In [1]: import numpy as np

In [2]: from numpy import linalg as LA

In [3]: np.set_printoptions(precision=2, suppress=True, linewidth=200)

In [4]: mat = np.array([[2, 2, 2], [2, 4, 4], [2, 4, 6]])

In [5]: rng = np.random.default_rng(83562)

In [6]: z = rng.permutation(3)

In [7]: z
Out[7]: array([1, 0, 2])

In [8]: M2 = mat[z][:, z]

In [9]: np.trace(M2)
Out[9]: np.int64(12)

In [10]: np.round(LA.det(mat[::-1]), 2)
Out[10]: np.float64(-8.0)

In [11]: np.einsum("ii->", mat)
Out[11]: np.int64(12)

In [12]: round(float(LA.det(2 * mat)), 2), round(float(LA.det(mat)), 2)
Out[12]: (64.0, 8.0)

In [13]: np.kron(np.eye(2, dtype=int), mat)
Out[13]: 
array([[2, 2, 2, 0, 0, 0],
       [2, 4, 4, 0, 0, 0],
       [2, 4, 6, 0, 0, 0],
       [0, 0, 0, 2, 2, 2],
       [0, 0, 0, 2, 4, 4],
       [0, 0, 0, 2, 4, 6]])

In [14]: np.poly(mat)
Out[14]: array([  1., -12.,  20.,  -8.])

In [15]: ev, vecs = LA.eig(mat)

In [16]: round(np.prod(ev), 2)
Out[16]: np.float64(8.0)

In [17]: ev
Out[17]: array([10.1 ,  1.29,  0.62])

In [18]: K = np.loadtxt("w.csv", delimiter=",")

In [19]: K
Out[19]: 
array([[-2., -2.,  5.,  1.],
       [-1.,  3., 10.,  2.],
       [ 1.,  1., -5., -1.],
       [-1.,  1., -5., -1.]])

In [20]: # null space of dimension 1

In [21]: round(float(np.abs(LA.eigvals(K)).max()), 2)
Out[21]: 8.12

In [22]: round(float(LA.det(K)), 2)
Out[22]: -0.0

In [23]: np.trace(K)
Out[23]: np.float64(-5.0)

In [24]: np.round(np.sort(np.abs(LA.eigvals(K))), 2) + 0
Out[24]: array([0.  , 1.11, 4.23, 8.12])

In [25]: (K + K.T) / 2
Out[25]: 
array([[-2. , -1.5,  3. ,  0. ],
       [-1.5,  3. ,  5.5,  1.5],
       [ 3. ,  5.5, -5. , -3. ],
       [ 0. ,  1.5, -3. , -1. ]])

In [26]: LA.matrix_power(K, 2)
Out[26]: 
array([[ 10.,   4., -60., -12.],
       [  7.,  23., -35.,  -7.],
       [ -7.,  -5.,  45.,   9.],
       [ -3.,  -1.,  35.,   7.]])

In [27]: Uu, sv, Vh = LA.svd(K)

In [28]: sv.round(2) + 0
Out[28]: array([13.6 ,  3.86,  2.05,  0.  ])

In [29]: np.argmax(sv[:-1] / (sv[1:] + 1e-6)) + 1
Out[29]: np.int64(3)

In [30]: M2 = Uu[:, :3] @ np.diag(sv[:3]) @ Vh[:3]

In [31]: round(LA.norm(K - M2) / LA.norm(K), 2)
Out[31]: np.float64(0.0)

In [32]: M2
Out[32]: 
array([[-2., -2.,  5.,  1.],
       [-1.,  3., 10.,  2.],
       [ 1.,  1., -5., -1.],
       [-1.,  1., -5., -1.]])

In [33]: LA.matrix_rank(K, rtol=0.05)
Out[33]: np.int64(3)

In [34]: np.round(LA.norm(K - M2, 2), 2), round(sv[3], 2)
Out[34]: (np.float64(0.0), np.float64(0.0))

In [35]: round(np.abs(K - M2).max(), 2)
Out[35]: np.float64(0.0)

In [36]: J = np.array([[0, 0, 0, 0], [0, 0, 0, 1], [0, 0, 0, 1], [0, 1, 1, 0]])

In [37]: Uu, sv, Vh = LA.svd(J)

In [38]: np.argmax(sv[:-1] / (sv[1:] + 1e-6)) + 1
Out[38]: np.int64(2)

In [39]: M2 = Uu[:, :2] @ np.diag(sv[:2]) @ Vh[:2]

In [40]: M2
Out[40]: 
array([[0., 0., 0., 0.],
       [0., 0., 0., 1.],
       [0., 0., 0., 1.],
       [0., 1., 1., 0.]])

In [41]: LA.matrix_rank(J, rtol=0.05)
Out[41]: np.int64(2)

In [42]: np.abs(J - M2).max()
Out[42]: np.float64(0.0)

In [43]: ev, vecs = LA.eigh(J)

In [44]: vec = np.array([1, 1, 1, 2])

In [45]: vecs * np.maximum(ev, 0) @ vecs.T
Out[45]: 
array([[0.  , 0.  , 0.  , 0.  ],
       [0.  , 0.35, 0.35, 0.5 ],
       [0.  , 0.35, 0.35, 0.5 ],
       [0.  , 0.5 , 0.5 , 0.71]])

In [46]: np.round(LA.eigvalsh(J[1:, 1:]), 2) + 0
Out[46]: array([-1.41,  0.  ,  1.41])

In [47]: (np.sign(vecs[:, -1].round(6)) == np.sign(vecs[0, -1].round(6))).astype(int)
Out[47]: array([1, 0, 0, 0])

In [48]: M2 = J + rng.integers(-2, 3, (4, 2)) @ rng.integers(-2, 3, (2, 4))

In [49]: M2
Out[49]: 
array([[-6,  1, -2,  5],
       [ 2, -1,  0, -1],
       [ 2, -3, -2, -2],
       [-2,  0, -1,  1]])

In [50]: np.abs(M2 - J).sum(axis=1)
Out[50]: array([14,  5, 10,  6])

In [51]: M2 - J
Out[51]: 
array([[-6,  1, -2,  5],
       [ 2, -1,  0, -2],
       [ 2, -3, -2, -3],
       [-2, -1, -2,  1]])

In [52]: LA.matrix_rank(M2 - J, tol=1e-8)
Out[52]: np.int64(2)

In [53]: np.unique(M2.round(6), axis=0).shape
Out[53]: (4, 4)

In [54]: round(np.trace(LA.pinv(M2) @ M2), 2)
Out[54]: np.float64(3.0)

In [55]: LA.lstsq(M2[:-1].T, M2[-1])[2]
Out[55]: np.int32(3)

In [56]: arr = np.load("case12.npy")

In [57]: arr
Out[57]: 
array([[1, 2, 9, 2],
       [0, 5, 0, 5],
       [4, 6, 7, 0],
       [1, 2, 9, 2]])

In [58]: Uu, sv, Vh = LA.svd(arr)

In [59]: vecs = Vh[:(sv > 1e-8).sum()]

In [60]: vec = arr[1] + -1 * arr[2] + rng.integers(2) * np.eye(4)[1]

In [61]: vec
Out[61]: array([-4.,  0., -7.,  5.])

In [62]: np.diag(vecs.T @ vecs)
Out[62]: array([0.37, 0.82, 0.99, 0.82])

In [63]: np.allclose(vecs.T @ vecs @ vec, vec)
Out[63]: False

In [64]: LA.norm(arr, axis=1).argmax()
Out[64]: np.int64(2)

In [65]: round(LA.norm(arr[3] - arr[0]), 2)
Out[65]: np.float64(0.0)

In [66]: arr[3] @ arr[0]
Out[66]: np.int64(90)

In [67]: LA.norm(arr, axis=1)
Out[67]: array([ 9.49,  7.07, 10.05,  9.49])

In [68]: Uu, sv, Vh = LA.svd(arr)

In [69]: np.argmax(sv[:-1] / (sv[1:] + 1e-6)) + 1
Out[69]: np.int64(3)

In [70]: M2 = Uu[:, :3] @ np.diag(sv[:3]) @ Vh[:3]

In [71]: M2.round(2) + 0
Out[71]: 
array([[1., 2., 9., 2.],
       [0., 5., 0., 5.],
       [4., 6., 7., 0.],
       [1., 2., 9., 2.]])

In [72]: np.round(LA.norm(arr - M2, 2), 2), round(sv[3], 2)
Out[72]: (np.float64(0.0), np.float64(0.0))

In [73]: LA.matrix_rank(arr, rtol=0.05)
Out[73]: np.int64(3)

In [74]: z = rng.permutation(4)

In [75]: z
Out[75]: array([0, 3, 2, 1])

In [76]: M2 = arr[z][:, z]

In [77]: np.trace(M2)
Out[77]: np.int64(15)

In [78]: np.allclose(M2, arr)
Out[78]: False

In [79]: LA.matrix_power(arr, 2)
Out[79]: 
array([[39, 70, 90, 16],
       [ 5, 35, 45, 35],
       [32, 80, 85, 38],
       [39, 70, 90, 16]])

In [80]: np.trace(arr)
Out[80]: np.int64(15)

In [81]: round(float(LA.det(arr)), 2)
Out[81]: 0.0

In [82]: (arr - arr.T) / 2
Out[82]: 
array([[ 0. ,  1. ,  2.5,  0.5],
       [-1. ,  0. , -3. ,  1.5],
       [-2.5,  3. ,  0. , -4.5],
       [-0.5, -1.5,  4.5,  0. ]])

In [83]: arr @ arr
Out[83]: 
array([[39, 70, 90, 16],
       [ 5, 35, 45, 35],
       [32, 80, 85, 38],
       [39, 70, 90, 16]])

In [84]: np.allclose(arr @ arr.T, arr.T @ arr)
Out[84]: False

In [85]: np.allclose(arr, arr.T)
Out[85]: False

In [86]: np.round(np.sort(np.abs(LA.eigvals(arr))), 2) + 0
Out[86]: array([ 0.  ,  3.  ,  3.  , 13.85])

In [87]: basis = np.array([[3, 4, 0], [5, 0, 2], [0, 4, 5]])

In [88]: W0 = (rng.random((14, 3)) < 0.25) @ basis

In [89]: W0
Out[89]: 
array([[0, 0, 0],
       [0, 0, 0],
       [0, 0, 0],
       [5, 0, 2],
       [0, 0, 0],
       [0, 0, 0],
       [0, 0, 0],
       [0, 0, 0],
       [0, 0, 0],
       [0, 4, 5],
       [5, 0, 2],
       [0, 0, 0],
       [0, 0, 0],
       [3, 8, 5]])

In [90]: # rows 0 and 1 are equal

In [91]: Ac = W0 - W0.mean(axis=0)

In [92]: Uu, sv, Vh = LA.svd(Ac, full_matrices=False)

In [93]: sv ** 2 / (sv ** 2).sum()
Out[93]: array([0.71, 0.26, 0.03])

In [94]: np.searchsorted(np.cumsum(sv ** 2) / (sv ** 2).sum(), 0.9) + 1
Out[94]: np.int64(2)

In [95]: (np.sign(Uu[:, 0]) == np.sign(Uu[0, 0])).astype(int)
Out[95]: array([1, 1, 1, 0, 1, 1, 1, 1, 1, 0, 0, 1, 1, 0])

In [96]: np.abs(Vh[0]).argmax()
Out[96]: np.int64(1)

In [97]: LA.matrix_rank(Ac)
Out[97]: np.int64(3)

In [98]: sv
Out[98]: array([10.72,  6.41,  2.16])

In [99]: np.round((sv ** 2).sum() ** 2 / (sv ** 4).sum(), 2)
Out[99]: np.float64(1.73)

In [100]: Vh[0] * np.sign(Vh[0, np.abs(Vh[0]).argmax()])
Out[100]: array([0.33, 0.73, 0.6 ])

In [101]: D = LA.norm(W0[:, None] - W0[None], axis=-1)

In [102]: D[12]
Out[102]: array([0.  , 0.  , 0.  , 5.39, 0.  , 0.  , 0.  , 0.  , 0.  , 6.4 , 5.39, 0.  , 0.  , 9.9 ])

In [103]: D[12].round(6).argsort(kind="stable")[:4]
Out[103]: array([0, 1, 2, 4])

In [104]: np.unravel_index(D.round(6).argmax(), D.shape)
Out[104]: (np.int64(0), np.int64(13))

In [105]: np.flatnonzero(D[12] < D.mean() / 2)
Out[105]: array([ 0,  1,  2,  4,  5,  6,  7,  8, 11, 12])

In [106]: D[:5, :5]
Out[106]: 
array([[0.  , 0.  , 0.  , 5.39, 0.  ],
       [0.  , 0.  , 0.  , 5.39, 0.  ],
       [0.  , 0.  , 0.  , 5.39, 0.  ],
       [5.39, 5.39, 5.39, 0.  , 5.39],
       [0.  , 0.  , 0.  , 5.39, 0.  ]])

In [107]: A = np.minimum.outer(np.arange(1, 5), np.arange(1, 5)) * -1

In [108]: A
Out[108]: 
array([[-1, -1, -1, -1],
       [-1, -2, -2, -2],
       [-1, -2, -3, -3],
       [-1, -2, -3, -4]])

In [109]: ev, vecs = LA.eigh(A)

In [110]: np.round(vecs.T @ A @ vecs, 2) + 0
Out[110]: 
array([[-8.29,  0.  ,  0.  ,  0.  ],
       [ 0.  , -1.  ,  0.  ,  0.  ],
       [ 0.  ,  0.  , -0.43,  0.  ],
       [ 0.  ,  0.  ,  0.  , -0.28]])

In [111]: ev.sum(), np.trace(A)
Out[111]: (np.float64(-10.0), np.int64(-10))

In [112]: LA.eigvalsh(A + -3 * np.eye(4))
Out[112]: array([-11.29,  -4.  ,  -3.43,  -3.28])

In [113]: np.round(vecs.T @ vecs, 2) + 0
Out[113]: 
array([[1., 0., 0., 0.],
       [0., 1., 0., 0.],
       [0., 0., 1., 0.],
       [0., 0., 0., 1.]])

In [114]: ev
Out[114]: array([-8.29, -1.  , -0.43, -0.28])

In [115]: vecs @ np.diag(ev) @ vecs.T
Out[115]: 
array([[-1., -1., -1., -1.],
       [-1., -2., -2., -2.],
       [-1., -2., -3., -3.],
       [-1., -2., -3., -4.]])

In [116]: np.unique(ev.round(6) + 0, return_counts=True)[1]
Out[116]: array([1, 1, 1, 1])

In [117]: LA.svd(A, compute_uv=False)
Out[117]: array([8.29, 1.  , 0.43, 0.28])

In [118]: LA.eigvalsh(A @ A)
Out[118]: array([ 0.08,  0.18,  1.  , 68.74])
